% ipython --no-banner

In [1]: import numpy as np

In [2]: np.set_printoptions(suppress=True, linewidth=200)

In [3]: arr = np.load("w.npy")

In [4]: print(arr)
[[1. 0. 0.]
 [0. 1. 0.]
 [0. 0. 1.]]

In [5]: print(arr[2] @ arr[1])
0.0

In [6]: print(round(float(np.linalg.norm(arr[2], 1)), 3), np.round(np.linalg.norm(arr[2], np.inf), 3))
1.0 1.0

In [7]: print(round(np.linalg.norm(arr, "nuc"), 3))
3.0

In [8]: print(round(float(np.linalg.norm(arr, 1)), 3), round(float(np.linalg.norm(arr, np.inf)), 3))
1.0 1.0

In [9]: print(np.round(np.linalg.norm(arr, axis=0), 3))
[1. 1. 1.]

In [10]: P = np.triu(np.array([[1, 2, 2], [-2, 0, 1], [-1, -1, 2]]), 1) + np.eye(3)

In [11]: M2 = P @ arr @ np.linalg.inv(P)

In [12]: print(np.trace(M2), np.trace(arr))
3.0 3.0

In [13]: print(round(np.linalg.det(M2), 3))
1.0

In [14]: print(np.linalg.matrix_rank(M2))
3

In [15]: print(P @ arr - arr @ P)
[[0. 0. 0.]
 [0. 0. 0.]
 [0. 0. 0.]]

In [16]: print(arr @ np.ones(3))
[1. 1. 1.]

In [17]: W0 = np.array([[5, -3, 0, 0], [-3, 6, -2, 3], [0, -2, 1, -1], [0, 3, -1, 6]])

In [18]: print(W0)
[[ 5 -3  0  0]
 [-3  6 -2  3]
 [ 0 -2  1 -1]
 [ 0  3 -1  6]]

In [19]: # looks like rank 3

In [20]: rk = np.linalg.matrix_rank(W0)

In [21]: print(rk)
3

In [22]: ns = np.linalg.svd(W0)[2][rk:].T

In [23]: print([int(np.linalg.matrix_rank(W0[:, :j + 1])) for j in range(4)])
[1, 2, 3, 3]

In [24]: print(np.round(ns[:, 0] / ns[np.abs(ns[:, 0]).round(6).argmax(), 0], 3))
[ 0.333  0.556  1.    -0.111]

In [25]: print(ns.shape)
(4, 1)

In [26]: left, sv, Vt = np.linalg.svd(W0)

In [27]: print(np.argmax(sv[:-1] / (sv[1:] + 1e-6)) + 1)
3

In [28]: print(sv.round(3) + 0)
[10.449  5.551  2.     0.   ]

In [29]: M2 = left[:, :3] @ np.diag(sv[:3]) @ Vt[:3]

In [30]: print(round(float(np.linalg.norm(W0 - M2) / np.linalg.norm(W0)), 3))
0.0

In [31]: print(np.linalg.matrix_rank(M2))
3

In [32]: M2 = W0 / np.sqrt((W0 ** 2).mean(axis=1, keepdims=True))

In [33]: print(W0 - W0.mean(axis=1, keepdims=True))
[[ 4.5 -3.5 -0.5 -0.5]
 [-4.   5.  -3.   2. ]
 [ 0.5 -1.5  1.5 -0.5]
 [-2.   1.  -3.   4. ]]

In [34]: print(np.linalg.matrix_rank(W0 - W0.mean(axis=1, keepdims=True)))
3

In [35]: print(np.linalg.matrix_rank(M2) == np.linalg.matrix_rank(W0))
True

In [36]: A = np.load("m.npy")

In [37]: print(A)
[[-17.349  -5.972  -7.958]
 [ -9.662  14.891   9.214]
 [  9.025 -12.623 -12.617]
 [-18.885   1.61    6.384]
 [-17.362   5.977  -7.926]
 [ 11.607   2.816 -16.042]
 [ 15.271  11.724  -5.417]
 [  8.108 -11.595  14.136]
 [  1.074  -5.29  -19.258]
 [ 10.229  -1.143  17.148]
 [ 18.617  -4.133   6.026]
 [ 13.469  -9.576  11.265]]

In [38]: Xc = (A - A.mean(axis=0)) / A.std(axis=0)

In [39]: print(Xc.std(axis=0))
[1. 1. 1.]

In [40]: coef = np.linalg.lstsq(np.delete(Xc, 0, axis=1), Xc[:, 0])[0]

In [41]: print(coef.round(3))
[-0.268  0.113]

In [42]: J = np.load("data.npy")

In [43]: print(J)
[[-2.121  2.121]
 [ 2.121  2.121]]

In [44]: # symmetric

In [45]: rng = np.random.default_rng(93571)

In [46]: idx = rng.permutation(2)

In [47]: M2 = J[:, idx] * rng.choice([-1, 1], 2)

In [48]: print(M2)
[[ 2.121 -2.121]
 [ 2.121  2.121]]

In [49]: left, _, Vt = np.linalg.svd(J.T @ M2)

In [50]: print(left @ Vt)
[[0. 1.]
 [1. 0.]]

In [51]: print(idx)
[1 0]

In [52]: vals, V = np.linalg.eigh(J)

In [53]: print(np.round(np.abs(V[:, -1]), 3))
[0.383 0.924]

In [54]: print(np.round(np.linalg.eigvalsh(J @ J), 3))
[8.997 8.997]

In [55]: print(np.round(np.linalg.eigvalsh(J + 3 * np.eye(2)), 3) + 0)
[0. 6.]

In [56]: print(V @ np.diag(vals) @ V.T)
[[-2.121  2.121]
 [ 2.121  2.121]]

In [57]: print(np.unique(vals.round(6) + 0, return_counts=True)[1])
[1 1]

In [58]: print(np.abs(V[:, -1]).round(6).argmax())
1

In [59]: print(np.round(V.T @ V, 3) + 0)
[[1. 0.]
 [0. 1.]]

In [60]: u = np.array([1, 1])

In [61]: print(np.convolve(J[0], u))
[-2.121  0.     2.121]

In [62]: print(np.round(J.T @ J, 3) + 0)
[[8.997 0.   ]
 [0.    8.997]]

In [63]: print(np.round(np.linalg.norm(J, axis=0), 3))
[3. 3.]

In [64]: vec = np.array([-3, -9])

In [65]: target = J @ vec

In [66]: print(target.round(3))
[-12.726 -25.452]

In [67]: print(np.round(np.linalg.solve(J, J[:, 1]), 3))
[-0.  1.]

In [68]: print(np.round(np.linalg.solve(J.T, J[0]), 3))
[1. 0.]

In [69]: feats = np.array([[0, 2, 0, 1], [-1, -2, 1, 1], [-3, -1, -2, 1], [-3, 2, -3, -3]])

In [70]: feats[0] = feats[2]

In [71]: print(feats)
[[-3 -1 -2  1]
 [-1 -2  1  1]
 [-3 -1 -2  1]
 [-3  2 -3 -3]]

In [72]: # rows 0 and 2 are equal

In [73]: left, sv, Vt = np.linalg.svd(feats)

In [74]: print(np.argmax(sv[:-1] / (sv[1:] + 1e-6)) + 1)
3

In [75]: print(sv.round(3) + 0)
[6.685 4.663 1.254 0.   ]

In [76]: M2 = left[:, :3] @ np.diag(sv[:3]) @ Vt[:3]

In [77]: print(np.linalg.matrix_rank(feats, rtol=0.05))
3

In [78]: print(np.round(np.abs(feats - M2).max(), 3))
0.0

In [79]: print(np.linalg.matrix_rank(M2))
3

In [80]: print(M2.round(3))
[[-3. -1. -2.  1.]
 [-1. -2.  1.  1.]
 [-3. -1. -2.  1.]
 [-3.  2. -3. -3.]]

In [81]: print(round(np.linalg.norm(feats - M2) / np.linalg.norm(feats), 3))
0.0

In [82]: print(np.round(np.linalg.norm(W0, axis=0), 3))
[5.831 7.616 2.449 6.782]

In [83]: print(round(np.linalg.norm(W0, 1), 3), round(float(np.linalg.norm(W0, np.inf)), 3))
14.0 14.0

In [84]: print(W0[0] @ W0[1])
-33

In [85]: print(np.round(np.linalg.norm(W0[0], 1), 3), round(np.linalg.norm(W0[0], np.inf), 3))
8.0 5.0

In [86]: left, sv, Vt = np.linalg.svd(feats)

In [87]: V = Vt[:(sv > 1e-8).sum()]

In [88]: vec = feats[2] + 5 * feats[3] + rng.integers(2) * np.eye(4)[0]

In [89]: print(vec)
[-18.   9. -17. -14.]

In [90]: print(np.allclose(V.T @ V @ vec, vec))
True

In [91]: print(np.round(V.T @ V, 3))
[[ 0.812  0.283  0.22   0.157]
 [ 0.283  0.576 -0.33  -0.236]
 [ 0.22  -0.33   0.743 -0.183]
 [ 0.157 -0.236 -0.183  0.869]]

In [92]: print(np.round(np.diag(V.T @ V), 3))
[0.812 0.576 0.743 0.869]

In [93]: P = np.triu(np.array([[3, 0, -1, -1], [3, 3, 0, -3], [-3, -3, 3, -1], [0, 3, 2, 1]]), 1) + np.eye(4)

In [94]: M2 = P @ feats @ np.linalg.inv(P)

In [95]: print(np.trace(M2), np.trace(feats))
-10.0 -10

In [96]: print(np.linalg.matrix_rank(M2))
3

In [97]: print(round(float(np.linalg.det(M2)), 3))
0.0

In [98]: E = np.load("mat.npy")

In [99]: print(E)
[[-0.5   -1.2   -1.2  ]
 [-0.5   -0.9   -0.2  ]
 [-0.495 -0.965 -0.147]
 [ 0.3    1.7    1.   ]]

In [100]: M2 = E / np.sqrt((E ** 2).mean(axis=1, keepdims=True))

In [101]: print(np.linalg.matrix_rank(E - E.mean(axis=1, keepdims=True)))
2

In [102]: print(np.round(np.linalg.norm(M2, axis=1), 3))
[1.732 1.732 1.732 1.732]

In [103]: print(np.round(E - E.mean(axis=1, keepdims=True), 3))
[[ 0.467 -0.233 -0.233]
 [ 0.033 -0.367  0.333]
 [ 0.041 -0.429  0.389]
 [-0.7    0.7    0.   ]]

In [104]: P = E @ np.linalg.solve(E.T @ E, E.T)

In [105]: print(np.round(np.linalg.eigvalsh(P), 3) + 0)
[0. 1. 1. 1.]

In [106]: print(np.round(np.diag(P), 3))
[0.991 0.474 0.54  0.995]

In [107]: print(np.round((np.eye(4) - P) @ E, 3) + 0)
[[0. 0. 0.]
 [0. 0. 0.]
 [0. 0. 0.]
 [0. 0. 0.]]

In [108]: print(P.round(3))
[[ 0.991  0.068 -0.064 -0.006]
 [ 0.068  0.474  0.492  0.049]
 [-0.064  0.492  0.54  -0.046]
 [-0.006  0.049 -0.046  0.995]]

In [109]: print(np.trace(P))
3.0

In [110]: vals, V = np.linalg.eigh(P)

In [111]: print(vals.round(3) + 0)
[0. 1. 1. 1.]

In [112]: print(np.round(V @ np.diag(vals) @ V.T, 3))
[[ 0.991  0.068 -0.064 -0.006]
 [ 0.068  0.474  0.492  0.049]
 [-0.064  0.492  0.54  -0.046]
 [-0.006  0.049 -0.046  0.995]]

In [113]: print(np.round(np.linalg.norm(E, axis=0), 3))
[0.914 2.464 1.582]

In [114]: print(round(float(np.linalg.norm(E[1], 1)), 3), np.round(np.linalg.norm(E[1], np.inf), 3))
1.6 0.9

In [115]: print(np.round(np.linalg.norm(E, 1), 3), round(np.linalg.norm(E, np.inf), 3))
4.765 3.0

In [116]: print(E[1] @ E[3])
-1.88

In [117]: print(np.linalg.norm(E, axis=1).argmax())
3

In [118]: print(np.round(np.linalg.norm(E, "nuc"), 3))
3.979

In [119]: print(np.round(np.linalg.norm(E, 2), 3))
2.973

In [120]: vec = np.array([0, 2, 0])

In [121]: target = E @ vec

In [122]: print(target)
[-2.4  -1.8  -1.93  3.4 ]

In [123]: print(np.round(np.linalg.pinv(E) @ E, 3) + 0)
[[1. 0. 0.]
 [0. 1. 0.]
 [0. 0. 1.]]

In [124]: print(np.round(np.linalg.solve(E.T @ E, E.T @ target), 3) + 0)
[0. 2. 0.]

In [125]: target = target + 0.05 * rng.normal(size=4)

In [126]: print(target.round(3))
[-2.359 -1.779 -1.977  3.364]

In [127]: coef, *_ = np.linalg.lstsq(E, target)

In [128]: print(coef.round())
[ 0.  2. -0.]

In [129]: print([round(float(np.linalg.norm(np.linalg.solve(E.T @ E + lam * np.eye(3), E.T @ target))), 2) for lam in (0, 1, 10, 100)])
[2.01, 1.49, 0.77, 0.13]

In [130]: print(round(float(np.linalg.norm(target - E @ coef)), 3))
0.046

In [131]: m1 = np.loadtxt("case10.csv", delimiter=",")

In [132]: print(m1.round(3))
[[-0.912 -0.198  0.358]
 [-0.152 -0.649 -0.746]
 [ 0.38  -0.735  0.562]]

In [133]: # orthonormal columns

In [134]: vec = np.array([0, 1, -3])

In [135]: print(np.round(m1 @ vec, 3))
[-1.273  1.588 -2.42 ]

In [136]: print(np.round(m1 @ np.eye(3)[2], 3))
[ 0.358 -0.746  0.562]

In [137]: print(np.linalg.norm(m1 @ vec) <= np.linalg.norm(m1, 2) * np.linalg.norm(vec) + 1e-9)
True

In [138]: print(np.round(m1 @ np.ones(3), 3))
[-0.752 -1.546  0.207]

In [139]: print(np.round(m1 @ (2 * vec), 3))
[-2.546  3.177 -4.84 ]

In [140]: print(np.round(np.einsum("ij,j->i", m1, vec), 3))
[-1.273  1.588 -2.42 ]

In [141]: print(np.round(m1 * vec, 3))
[[-0.    -0.198 -1.075]
 [-0.    -0.649  2.237]
 [ 0.    -0.735 -1.685]]

In [142]: vec = np.array([-3, 1, -3])

In [143]: target = arr @ vec

In [144]: coef, lr = np.zeros(3), 1 / np.linalg.norm(arr, 2) ** 2

In [145]: for i in range(5):
     ...:     coef -= lr * arr.T @ (arr @ coef - target)
     ...:     if i % 1 == 0: print(i, round(np.linalg.norm(arr @ coef - target), 3))
     ...: 
0 0.0
1 0.0
2 0.0
3 0.0
4 0.0

In [146]: print(np.round(np.linalg.cond(arr), 3))
1.0

In [147]: Q = m1.astype(float).copy()

In [148]: for j in range(3):
     ...:     Q[:, j] -= Q[:, :j] @ (Q[:, :j].T @ Q[:, j])
     ...:     Q[:, j] /= np.linalg.norm(Q[:, j])
     ...: 

In [149]: print(np.round(Q.T @ m1, 3) + 0)
[[1. 0. 0.]
 [0. 1. 0.]
 [0. 0. 1.]]

In [150]: print(np.round(Q.T @ Q, 3) + 0)
[[1. 0. 0.]
 [0. 1. 0.]
 [0. 0. 1.]]

In [151]: Q, V = np.linalg.qr(m1[:, :2])[0], np.linalg.qr(m1[:, 2:])[0]

In [152]: sv = np.linalg.svd(Q.T @ V, compute_uv=False)

In [153]: print(np.round(np.degrees(np.arccos(sv.clip(0, 1))), 3))
[90.]

In [154]: print(np.round(np.linalg.norm(Q @ Q.T - V @ V.T, 2), 3))
1.0

In [155]: print(sv.round(3) + 0)
[0.]

In [156]: u = np.array([0, 2, 2])

In [157]: M2 = m1 + np.outer(u, np.eye(3)[2])

In [158]: print(np.linalg.matrix_rank(np.linalg.inv(M2) - np.linalg.inv(m1), tol=1e-8))
1

In [159]: print(M2.round(3))
[[-0.912 -0.198  0.358]
 [-0.152 -0.649  1.254]
 [ 0.38  -0.735  2.562]]

In [160]: print(np.linalg.matrix_rank(M2 - m1))
1
